% python3 -q
>>> import numpy as np
>>> import numpy.linalg as la
>>> np.set_printoptions(precision=4, suppress=True, linewidth=200)
>>> def rnd(a):
...     return np.round(a, 4) + 0
... 
>>> F = np.load("dump.npy")
>>> print(F)
[[ 6 -6  6]
 [-6  9 -6]
 [ 6 -6  8]]
>>> # equal to its transpose
>>> print(rnd(np.abs(la.eigvals(F)).max()))
19.7506
>>> print((F + F.T) / 2)
[[ 6. -6.  6.]
 [-6.  9. -6.]
 [ 6. -6.  8.]]
>>> print(rnd(np.sort(np.abs(la.eigvals(F)))))
[ 0.7209  2.5285 19.7506]
>>> print((F - F.T) / 2)
[[0. 0. 0.]
 [0. 0. 0.]
 [0. 0. 0.]]
>>> print(np.allclose(F @ F.T, F.T @ F))
True
>>> x0 = np.ones(3)
>>> for _ in range(6):
...     x0 = F @ x0
...     x0 /= la.norm(x0)
...     print(round(x0 @ F @ x0, 4))
... 
17.3303
19.7052
19.7499
19.7506
19.7506
19.7506
>>> print(rnd(x0))
[ 0.525  -0.619   0.5841]
>>> print(rnd(la.eigvalsh(F)[-1]))
19.7506
>>> M = np.load("arr.npy")
>>> print(M)
[[-4 -2 -2 -2]
 [ 0  1  2  0]
 [ 2  0  1  1]
 [ 0 -2  1  0]
 [ 0  0  0  0]
 [-6  3 -3 -3]]
>>> # rows and columns are dependent
>>> rank = la.matrix_rank(M)
>>> print(rank)
3
>>> ns = la.svd(M)[2][rank:].T
>>> print(la.matrix_rank(M.T @ M), la.matrix_rank(M @ M.T))
3 3
>>> print([int(la.matrix_rank(np.delete(M, i, axis=0))) for i in range(6)])
[3, 3, 3, 3, 3, 3]
>>> print(np.allclose(M @ ns, 0))
True
>>> print(rnd(ns @ ns.T))
[[ 0.2  0.   0.  -0.4]
 [ 0.   0.   0.   0. ]
 [ 0.   0.   0.   0. ]
 [-0.4  0.   0.   0.8]]
>>> print([int(la.matrix_rank(M[:i])) for i in range(1, len(M) + 1)])
[1, 2, 3, 3, 3, 3]
>>> print(rnd(M @ ns))
[[0.]
 [0.]
 [0.]
 [0.]
 [0.]
 [0.]]
>>> print(rnd(np.trace(la.pinv(M) @ M)))
3.0
>>> try:
...     la.inv(M)
... except la.LinAlgError as e:
...     print("failed:", e)
... 
failed: Last 2 dimensions of the array must be square
>>> print(np.allclose(M[:-1].T @ la.lstsq(M[:-1].T, M[-1])[0], M[-1]))
True
>>> Uu, sigma, vt = la.svd(M, full_matrices=False)
>>> print(rnd(np.sqrt((sigma ** 2).sum())), rnd(la.norm(M)))
10.3441 10.3441
>>> cov = M.T @ M
>>> print(np.allclose(cov, cov.T))
True
>>> Uu, sigma, vt = la.svd(M)
>>> print(rnd(sigma))
[9.3299 3.9794 2.029  0.    ]
>>> out = Uu[:, :3] @ np.diag(sigma[:3]) @ vt[:3]
>>> print(rnd(la.norm(M - out) / la.norm(M)))
0.0
>>> print(la.matrix_rank(M, rtol=0.05))
3
>>> print(rnd(out))
[[-4. -2. -2. -2.]
 [ 0.  1.  2.  0.]
 [ 2.  0.  1.  1.]
 [ 0. -2.  1.  0.]
 [ 0.  0.  0.  0.]
 [-6.  3. -3. -3.]]
>>> print(rnd(np.abs(M - out).max()))
0.0
>>> print(la.matrix_rank(out))
3
>>> E = np.abs(np.array([[-6, 2, -5, 4, 0, 5, -6],
...     [3, -2, -3, 6, 9, 9, -3],
...     [0, 3, -3, 5, 5, 9, 6],
...     [5, -4, -4, -6, 2, 4, 9],
...     [1, 8, -1, -7, 7, -3, -9],
...     [8, 9, 2, -2, -6, 2, 1],
...     [-5, -9, 8, 3, -1, 2, -4]])) + np.eye(7)
>>> E = E / E.sum(axis=1, keepdims=True)
>>> print(rnd(E))
[[0.2414 0.069  0.1724 0.1379 0.     0.1724 0.2069]
 [0.0833 0.0833 0.0833 0.1667 0.25   0.25   0.0833]
 [0.     0.0938 0.125  0.1562 0.1562 0.2812 0.1875]
 [0.1429 0.1143 0.1143 0.2    0.0571 0.1143 0.2571]
 [0.027  0.2162 0.027  0.1892 0.2162 0.0811 0.2432]
 [0.2581 0.2903 0.0645 0.0645 0.1935 0.0968 0.0323]
 [0.1515 0.2727 0.2424 0.0909 0.0303 0.0606 0.1515]]
>>> out = E / np.sqrt((E ** 2).mean(axis=1, keepdims=True))
>>> print(la.matrix_rank(out) == la.matrix_rank(E))
True
>>> print(rnd(out[6]))
[0.9151 1.6471 1.4641 0.549  0.183  0.366  0.9151]
>>> W1 = np.array([[-4, -3, 1, 2],
...     [-2, -5, 5, -1],
...     [-5, 5, -2, 2],
...     [-4, -5, 0, 2],
...     [0, -3, -3, -2],
...     [-3, 4, -1, -4],
...     [3, 0, -3, -3]])
>>> coef = np.array([-1, 0, -1, 0])
>>> H = np.maximum(E @ W1 + coef, 0)
>>> print(la.matrix_rank(H))
1
>>> print((H > 0).astype(int))
[[0 0 0 0]
 [0 0 0 0]
 [0 1 0 0]
 [0 0 0 0]
 [0 0 0 0]
 [0 0 0 0]
 [0 0 0 0]]
>>> print(rnd((H > 0).mean(axis=0)))
[0.     0.1429 0.     0.    ]
>>> Z = np.array([[1, 3, 1], [2, 0, 2], [0, 3, 3], [0, 0, 3]])
>>> print(W1 @ Z)
[[-10  -9  -1]
 [-12   9   0]
 [  5 -21   5]
 [-14 -12  -8]
 [ -6  -9 -21]
 [  5 -12 -10]
 [  3   0 -15]]
>>> print(rnd(E.sum(axis=1)))
[1. 1. 1. 1. 1. 1. 1.]
>>> print(rnd(la.matrix_power(E, 100)))
[[0.1324 0.1657 0.12   0.1419 0.1301 0.1489 0.161 ]
 [0.1324 0.1657 0.12   0.1419 0.1301 0.1489 0.161 ]
 [0.1324 0.1657 0.12   0.1419 0.1301 0.1489 0.161 ]
 [0.1324 0.1657 0.12   0.1419 0.1301 0.1489 0.161 ]
 [0.1324 0.1657 0.12   0.1419 0.1301 0.1489 0.161 ]
 [0.1324 0.1657 0.12   0.1419 0.1301 0.1489 0.161 ]
 [0.1324 0.1657 0.12   0.1419 0.1301 0.1489 0.161 ]]
>>> print(E @ np.ones(7))
[1. 1. 1. 1. 1. 1. 1.]
>>> print(rnd(np.sort(np.abs(la.eigvals(E)))[::-1]))
[1.     0.2011 0.18   0.18   0.1663 0.1363 0.0234]
>>> pr = np.eye(7)[6]
>>> for _ in range(5):
...     pr = pr @ E
...     print(pr.round(4))
... 
[0.1515 0.2727 0.2424 0.0909 0.0303 0.0606 0.1515]
[0.1117 0.1318 0.131  0.1458 0.1341 0.1904 0.1552]
[0.135  0.1742 0.1168 0.1388 0.1323 0.1444 0.1584]
[0.1318 0.1644 0.1196 0.1424 0.1311 0.1499 0.1609]
[0.1324 0.166  0.1199 0.1418 0.1301 0.1486 0.1611]
>>> out = np.array([[1, 1], [1, -1]])
>>> rng = np.random.default_rng(63108)
>>> feats = np.kron(out, np.kron(out, out))[rng.permutation(8)][:6]
>>> print(feats)
[[ 1 -1  1 -1  1 -1  1 -1]
 [ 1  1  1  1  1  1  1  1]
 [ 1  1 -1 -1  1  1 -1 -1]
 [ 1  1  1  1 -1 -1 -1 -1]
 [ 1  1 -1 -1 -1 -1  1  1]
 [ 1 -1 -1  1 -1  1  1 -1]]
>>> x0 = np.array([2, 0, 3, 0, 2, 2, 2, 1])
>>> h = np.maximum(feats @ x0, 0)
>>> print(feats.T @ h)
[18  6 18  6 18  6 18  6]
>>> print(np.maximum(feats @ (3 * x0), 0))
[18 36  0  0  0  0]
>>> print(feats * (h > 1e-9)[:, None])
[[ 1 -1  1 -1  1 -1  1 -1]
 [ 1  1  1  1  1  1  1  1]
 [ 0  0  0  0  0  0  0  0]
 [ 0  0  0  0  0  0  0  0]
 [ 0  0  0  0  0  0  0  0]
 [ 0  0  0  0  0  0  0  0]]
>>> out = feats[0, 0] * feats[1:] - np.outer(feats[1:, 0], feats[0])
>>> print(out)
[[ 0  2  0  2  0  2  0  2]
 [ 0  2 -2  0  0  2 -2  0]
 [ 0  2  0  2 -2  0 -2  0]
 [ 0  2 -2  0 -2  0  0  2]
 [ 0  0 -2  2 -2  2  0  0]]
>>> print(la.matrix_rank(out), la.matrix_rank(feats))
5 6
>>> print(feats[:, 0] / feats[0, 0])
[1. 1. 1. 1. 1. 1.]
>>> x0 = np.array([-7, -2, 1, 7, -1, -2, -5, -7])
>>> print(feats @ x0)
[ -8 -16  -8  14 -26   2]
>>> print(feats @ np.eye(8)[6])
[ 1.  1. -1. -1.  1.  1.]
>>> print((feats @ x0).argmax())
3
>>> L = la.cholesky(F)
>>> print(rnd(L @ L.T))
[[ 6. -6.  6.]
 [-6.  9. -6.]
 [ 6. -6.  8.]]
>>> print(la.eigvalsh(F).min() > 0)
True
>>> Uu, sigma = la.svd(feats)
Traceback (most recent call last):
  File "<python-input-83>", line 1, in <module>
    Uu, sigma = la.svd(feats)
    ^^^^^^^^^
ValueError: too many values to unpack (expected 2)
>>> Uu, sigma, vt = la.svd(feats, full_matrices=False)
>>> print((sigma > 1e-8).sum())
6
>>> print(rnd(sigma))
[2.8284 2.8284 2.8284 2.8284 2.8284 2.8284]
>>> print(rnd(np.cumsum(sigma ** 2) / np.sum(sigma ** 2)))
[0.1667 0.3333 0.5    0.6667 0.8333 1.    ]
>>> print(rnd(Uu.T @ feats @ vt.T))
[[2.8284 0.     0.     0.     0.     0.    ]
 [0.     2.8284 0.     0.     0.     0.    ]
 [0.     0.     2.8284 0.     0.     0.    ]
 [0.     0.     0.     2.8284 0.     0.    ]
 [0.     0.     0.     0.     2.8284 0.    ]
 [0.     0.     0.     0.     0.     2.8284]]
>>> data = np.array([[-2, 0, -6, -6, 4, -4, 2, 0, -4],
...     [-2, 0, -6, -6, 4, -4, 2, 0, -4],
...     [-1, 0, -3, -3, 2, -2, 1, 0, -2],
...     [-5, 0, -15, -15, 10, -10, 5, 0, -10],
...     [0, 0, 0, 0, 0, 0, 0, 0, 0],
...     [-1, 0, -3, -3, 2, -2, 1, 0, -2],
...     [-2, 0, -6, -6, 4, -4, 2, 0, -4]])
>>> # rows 0 and 1 are equal
>>> out = data[0, 0] * data[1:] - np.outer(data[1:, 0], data[0])
>>> print(out)
[[0 0 0 0 0 0 0 0 0]
 [0 0 0 0 0 0 0 0 0]
 [0 0 0 0 0 0 0 0 0]
 [0 0 0 0 0 0 0 0 0]
 [0 0 0 0 0 0 0 0 0]
 [0 0 0 0 0 0 0 0 0]]
>>> print(np.flatnonzero(~out.round(6).any(axis=1)))
[0 1 2 3 4 5]
>>> print(data[:, 0] / data[0, 0])
[ 1.   1.   0.5  2.5 -0.   0.5  1. ]
>>> arr = np.load("layer9.npy")
>>> print(arr)
[[-1  1  2  0  2]
 [ 2 -3 -1  2 -1]
 [ 0 -2  3  2  2]
 [-3  0  2 -3  0]
 [ 2 -3 -1 -2  2]]
>>> x0 = np.array([3, 2, -1, -1, -1])
>>> print(arr @ (2 * x0))
[-10   0 -22 -16   2]
>>> print(arr * x0)
[[-3  2 -2  0 -2]
 [ 6 -6  1 -2  1]
 [ 0 -4 -3 -2 -2]
 [-9  0 -2  3  0]
 [ 6 -6  1  2 -2]]
>>> print(la.norm(arr @ x0) <= la.norm(arr, 2) * la.norm(x0) + 1e-9)
True
>>> print(np.sign((arr @ x0).round(6)))
[-1  0 -1 -1  1]
>>> print((arr * x0).sum(axis=1))
[ -5   0 -11  -8   1]
>>> Uu, sigma, vt = la.svd(arr)
>>> print(np.argmax(sigma[:-1] / (sigma[1:] + 1e-6)) + 1)
4
>>> out = Uu[:, :4] @ np.diag(sigma[:4]) @ vt[:4]
>>> print(rnd(la.norm(arr - out, 2)), rnd(sigma[4]))
0.0678 0.0678
>>> print(rnd(la.norm(arr - out) / la.norm(arr)))
0.007
>>> z = rng.permutation(5)
>>> out = arr[:, z] * rng.choice([-1, 1], 5)
>>> print(out)
[[ 1  2  1  2  0]
 [-3 -1 -2 -1  2]
 [-2  3  0  2  2]
 [ 0  2  3  0 -3]
 [-3 -1 -2  2 -2]]
>>> Uu, _, vt = la.svd(arr.T @ out)
>>> print(rnd(Uu @ vt))
[[ 0.  0. -1.  0.  0.]
 [ 1.  0.  0.  0.  0.]
 [ 0.  1.  0.  0.  0.]
 [ 0.  0.  0.  0.  1.]
 [ 0.  0.  0.  1.  0.]]
>>> Q, r_ = la.qr(out)
>>> print(Q.shape, r_.shape)
(5, 5) (5, 5)
>>> print(np.allclose(r_.T @ r_, out.T @ out))
True
>>> print(rnd(Q.T @ Q))
[[1. 0. 0. 0. 0.]
 [0. 1. 0. 0. 0.]
 [0. 0. 1. 0. 0.]
 [0. 0. 0. 1. 0.]
 [0. 0. 0. 0. 1.]]
>>> out = la.inv(arr)
>>> print(rnd(la.det(arr) * la.det(out)))
1.0
>>> print(rnd(la.det(arr) * out))
[[ 175.  134.  -97.   32.  -11.]
 [  50.   44.  -27.   12.   -1.]
 [ 150.  114.  -87.   22.   -6.]
 [ -75.  -58.   39.   -9.    7.]
 [-100.  -69.   52.  -12.    1.]]
>>> print(np.allclose(out, arr.T))
False
>>> print((np.abs(out) > 1e-9).astype(int))
[[1 1 1 1 1]
 [1 1 1 1 1]
 [1 1 1 1 1]
 [1 1 1 1 1]
 [1 1 1 1 1]]
